$ python -q
>>> import numpy as np
>>> np.set_printoptions(precision=2, suppress=True, linewidth=140, sign=" ")
>>> feats, _ = np.linalg.qr(np.array([[-1.0, 2.2, 0.7, -1.0],
...     [0.7, -0.7, 1.4, -0.8],
...     [-0.6, 1.3, 1.0, -0.6],
...     [-0.5, 0.6, -0.5, -0.1]]))
>>> print(feats)
[[-0.69 -0.52  0.49  0.14]
 [ 0.48 -0.71 -0.2   0.47]
 [-0.41 -0.28 -0.79 -0.35]
 [-0.35  0.38 -0.31  0.8 ]]
>>> A2 = np.linalg.invert(feats)
Traceback (most recent call last):
  File "<python-input-4>", line 1, in <module>
    A2 = np.linalg.invert(feats)
         ^^^^^^^^^^^^^^^^
AttributeError: module 'numpy.linalg' has no attribute 'invert'
>>> A2 = np.linalg.inv(feats)
>>> np.linalg.det(feats) * A2
array([[ 0.69, -0.48,  0.41,  0.35],
       [ 0.52,  0.71,  0.28, -0.38],
       [-0.49,  0.2 ,  0.79,  0.31],
       [-0.14, -0.47,  0.35, -0.8 ]])
>>> print(round(float(np.linalg.cond(feats)), 2))
1.0
>>> round(np.linalg.slogdet(feats)[0], 2)
np.float64(-1.0)
>>> round(np.linalg.det(feats) * np.linalg.det(A2), 2)
np.float64(1.0)
>>> round(np.linalg.norm(feats[1], 1), 2), np.round(np.linalg.norm(feats[1], np.inf), 2)
(np.float64(1.87), np.float64(0.71))
>>> round(np.linalg.norm(feats, "nuc"), 2)
np.float64(4.0)
>>> np.round(feats[1] @ feats[2], 2)
np.float64(0.0)
>>> np.linalg.norm(feats, axis=0)
array([ 1.,  1.,  1.,  1.])
>>> round(np.linalg.norm(feats[1] - feats[2]), 2)
np.float64(1.41)
>>> ang = np.radians(72)
>>> r_ = np.eye(4)
>>> r_[2, 2] = r_[1, 1] = np.cos(ang)
>>> r_[2, 1], r_[1, 2] = -np.sin(ang), np.sin(ang)
>>> print(r_)
[[ 1.    0.    0.    0.  ]
 [ 0.    0.31  0.95  0.  ]
 [ 0.   -0.95  0.31  0.  ]
 [ 0.    0.    0.    1.  ]]
>>> A2 = feats @ r_.T
>>> print(A2)
[[-0.69  0.3   0.64  0.14]
 [ 0.48 -0.41  0.61  0.47]
 [-0.41 -0.84  0.03 -0.35]
 [-0.35 -0.18 -0.46  0.8 ]]
>>> round(np.linalg.det(r_), 2), round(float(np.trace(r_)), 2)
(np.float64(1.0), 2.62)
>>> print(np.abs(A2 - feats).max(axis=0))
[ 0.    0.82  0.82  0.  ]
>>> u = np.array([2, 2])
>>> np.polyval(u, feats[0])
array([ 0.62,  0.97,  2.97,  2.28])
>>> np.cross(feats[0, :3], feats[1, :3])
array([ 0.45,  0.09,  0.74])
>>> np.round(np.correlate(feats[0], feats[1], "full"), 2) + 0
array([-0.32, -0.1 ,  0.82,  0.  , -0.62,  0.14,  0.07])
>>> u, r1 = feats[0], feats[2]
>>> round(u @ r1, 2)
np.float64(0.0)
>>> p = (u @ r1) / (u @ u) * u
>>> np.linalg.matrix_rank(np.outer(u, r1))
np.int64(1)
>>> (r1 - p) @ u
np.float64(0.0)
>>> p.round(2) + 0
array([ 0.,  0.,  0.,  0.])
>>> W0 = np.loadtxt("out9.csv", delimiter=",")
>>> W0
array([[ 0.  ,  0.05, -0.97, -0.97],
       [ 0.  , -0.92, -0.97, -0.74],
       [ 0.  , -0.84,  0.12,  0.73],
       [ 0.  ,  0.79, -0.77, -0.94],
       [ 0.  , -0.53,  0.38,  0.65],
       [ 0.  ,  0.56,  0.94,  0.87],
       [ 0.  , -0.16,  0.25,  0.35],
       [ 0.  , -0.01,  0.87,  0.86],
       [ 0.  ,  0.91,  0.59, -0.33],
       [ 0.  , -0.24,  0.95,  0.96],
       [ 0.  , -0.66, -0.91, -0.74]])
>>> np.argsort(-np.linalg.norm(W0, axis=0).round(6), kind="stable")[:3]
array([ 3,  2,  1])
>>> np.linalg.cond(W0) > 100
np.True_
>>> U, s, VT = np.linalg.svd(W0)
>>> V = VT[:(s > 1e-8).sum()]
>>> rng = np.random.default_rng(49)
>>> x = W0[4] + -1 * W0[5] + rng.integers(2) * np.eye(4)[2]
>>> x
array([ 0.  , -1.09, -0.56, -0.22])
>>> np.allclose(V.T @ V @ x, x)
True
>>> np.linalg.matrix_rank(np.vstack([W0, x]))
np.int64(3)
>>> np.diag(V.T @ V)
array([ 0.,  1.,  1.,  1.])
>>> A2 = W0 + rng.integers(-2, 3, (11, 3)) @ rng.integers(-2, 3, (3, 4))
>>> A2
array([[ 3.  , -1.95, -3.97,  2.03],
       [ 1.  ,  5.08, -1.97, -4.74],
       [ 1.  , -7.84, -2.88,  3.73],
       [-2.  ,  4.79,  1.23, -4.94],
       [-2.  , -2.53, -1.62, -4.35],
       [ 2.  ,  6.56,  2.94,  2.87],
       [ 1.  ,  3.84, -4.75, -7.65],
       [ 3.  ,  3.99,  1.87,  4.86],
       [ 2.  , -0.09, -3.41, -1.33],
       [ 3.  , -1.24, -0.05,  5.96],
       [ 2.  , -2.66,  1.09,  7.26]])
>>> np.abs(A2 - W0).sum(axis=1)
array([ 11.,  12.,  14.,  12.,  11.,  12.,  18.,  12.,   8.,  10.,  14.])
>>> np.linalg.cond(A2) > 100
np.False_
>>> print(round(np.log10(np.linalg.cond(A2))))
2
>>> [round(float(x), 2) for x in np.linalg.svd(A2, compute_uv=False)[:3]]
[18.39, 13.54, 8.65]
>>> np.abs(np.linalg.svd(A2)[2][-1])
array([ 0.7 ,  0.28,  0.53,  0.39])
>>> ang = np.deg2rad(60)
>>> J = np.eye(4)
>>> J[np.ix_([0, 2], [0, 2])] = [[np.cos(ang), -np.sin(ang)], [np.sin(ang), np.cos(ang)]]
>>> J
array([[ 0.5 ,  0.  , -0.87,  0.  ],
       [ 0.  ,  1.  ,  0.  ,  0.  ],
       [ 0.87,  0.  ,  0.5 ,  0.  ],
       [ 0.  ,  0.  ,  0.  ,  1.  ]])
>>> round(float(np.linalg.det(J)), 2)
1.0
>>> np.sort(np.abs(np.linalg.eigvals(J)))
array([ 1.,  1.,  1.,  1.])
>>> (J + J.T) / 2
array([[ 0.5,  0. ,  0. ,  0. ],
       [ 0. ,  1. ,  0. ,  0. ],
       [ 0. ,  0. ,  0.5,  0. ],
       [ 0. ,  0. ,  0. ,  1. ]])
>>> np.trace(J)
np.float64(3.0)
>>> np.round(np.abs(np.linalg.eigvals(J)).max(), 2)
np.float64(1.0)
>>> G = J.T @ J
>>> np.linalg.eigvalsh(G)[::-1]
array([ 1.,  1.,  1.,  1.])
>>> np.linalg.matrix_rank(G)
np.int64(4)
>>> np.linalg.svd(J, compute_uv=False) ** 2
array([ 1.,  1.,  1.,  1.])
>>> (J @ J.T).shape
(4, 4)
>>> np.diag(G)
array([ 1.,  1.,  1.,  1.])
>>> x = np.array([4, 7, 2, 8])
>>> round(float(np.linalg.norm(x)), 2), np.round(np.linalg.norm(J @ x), 2)
(11.53, np.float64(11.53))
>>> np.sort(np.abs(np.degrees(np.angle(np.linalg.eigvals(J)))))
array([  0.,   0.,  60.,  60.])
>>> M = np.load("dump.npy")
>>> M
array([[ 1,  0,  0,  0,  0],
       [ 0,  1,  0,  0,  0],
       [ 0,  0,  0,  1,  0],
       [ 0,  0,  1,  0,  0],
       [ 0,  0,  0,  0,  1]])
>>> print((M != 0).astype(int))
[[ 1  0  0  0  0]
 [ 0  1  0  0  0]
 [ 0  0  0  1  0]
 [ 0  0  1  0  0]
 [ 0  0  0  0  1]]
>>> (np.linalg.matrix_power((M != 0) + (M.T != 0) + np.eye(5), 5) > 0).astype(int)
array([[ 1,  0,  0,  0,  0],
       [ 0,  1,  0,  0,  0],
       [ 0,  0,  1,  1,  0],
       [ 0,  0,  1,  1,  0],
       [ 0,  0,  0,  0,  1]])
>>> A2 = np.array([[1, 1, 1], [1, -2, 2], [2, 2, -1], [2, -2, -2], [-2, 1, 2]])
>>> np.einsum("ik,kj->ij", M, A2)
array([[ 1,  1,  1],
       [ 1, -2,  2],
       [ 2, -2, -2],
       [ 2,  2, -1],
       [-2,  1,  2]])
>>> print(np.vstack([M, A2.T]).shape)
(8, 5)
>>> A2 @ M
Traceback (most recent call last):
  File "<python-input-78>", line 1, in <module>
    A2 @ M
    ~~~^~~
ValueError: matmul: Input operand 1 has a mismatch in its core dimension 0, with gufunc signature (n?,k),(k,m?)->(n?,m?) (size 5 is different from 3)
>>> M @ A2
array([[ 1,  1,  1],
       [ 1, -2,  2],
       [ 2, -2, -2],
       [ 2,  2, -1],
       [-2,  1,  2]])
>>> np.einsum("ij->j", M)
array([ 1,  1,  1,  1,  1])
>>> u = np.array([-3, 2, 1, -1, -4, 0])
>>> F = -2 * np.eye(6) + np.outer(u, u)
>>> F
array([[ 7., -6., -3.,  3., 12.,  0.],
       [-6.,  2.,  2., -2., -8.,  0.],
       [-3.,  2., -1., -1., -4.,  0.],
       [ 3., -2., -1., -1.,  4.,  0.],
       [12., -8., -4.,  4., 14.,  0.],
       [ 0.,  0.,  0.,  0.,  0., -2.]])
>>> (np.linalg.matrix_power((J != 0) + (J.T != 0) + np.eye(4), 4) > 0).astype(int)
array([[ 1,  0,  1,  0],
       [ 0,  1,  0,  0],
       [ 1,  0,  1,  0],
       [ 0,  0,  0,  1]])
>>> (J != 0).astype(int)
array([[ 1,  0,  1,  0],
       [ 0,  1,  0,  0],
       [ 1,  0,  1,  0],
       [ 0,  0,  0,  1]])
>>> round(np.linalg.det(J), 2)
np.float64(1.0)
>>> np.flatnonzero(np.linalg.matrix_power((J != 0) + (J.T != 0) + np.eye(4), 4)[2])
array([ 0,  2])
>>> print(F.shape)
(6, 6)
>>> F[:, 6]
Traceback (most recent call last):
  File "<python-input-89>", line 1, in <module>
    F[:, 6]
    ~^^^^^^
IndexError: index 6 is out of bounds for axis 1 with size 6
>>> F[6]
Traceback (most recent call last):
  File "<python-input-90>", line 1, in <module>
    F[6]
    ~^^^
IndexError: index 6 is out of bounds for axis 0 with size 6
>>> print(F - F[0])
[[  0.   0.   0.   0.   0.   0.]
 [-13.   8.   5.  -5. -20.   0.]
 [-10.   8.   2.  -4. -16.   0.]
 [ -4.   4.   2.  -4.  -8.   0.]
 [  5.  -2.  -1.   1.   2.   0.]
 [ -7.   6.   3.  -3. -12.  -2.]]
>>> A = np.loadtxt("sample12.csv", delimiter=",")
>>> A
array([[  3.,   2.,   4.,   5.],
       [  2.,   4.,   4.,   2.],
       [  8.,   6.,  10.,   8.],
       [  0.,   1.,   1.,   2.],
       [  6.,   2.,   6.,   6.]])
>>> U, s, VT = np.linalg.svd(A, full_matrices=False)
>>> np.allclose(U * s @ VT, A)
True
>>> np.abs(U[:, 0]).round(6).argmax()
np.int64(2)
>>> print(np.round(VT @ VT.T, 2) + 0)
[[ 1.  0.  0.  0.]
 [ 0.  1.  0.  0.]
 [ 0.  0.  1.  0.]
 [ 0.  0.  0.  1.]]
>>> U, s, VT = np.linalg.svd(A)
>>> np.argmax(s[:-1] / (s[1:] + 1e-6)) + 1
np.int64(3)
>>> A2 = U[:, :3] @ np.diag(s[:3]) @ VT[:3]
>>> np.round(np.abs(A - A2).max(), 2)
np.float64(0.0)
>>> print(np.linalg.matrix_rank(A2))
3
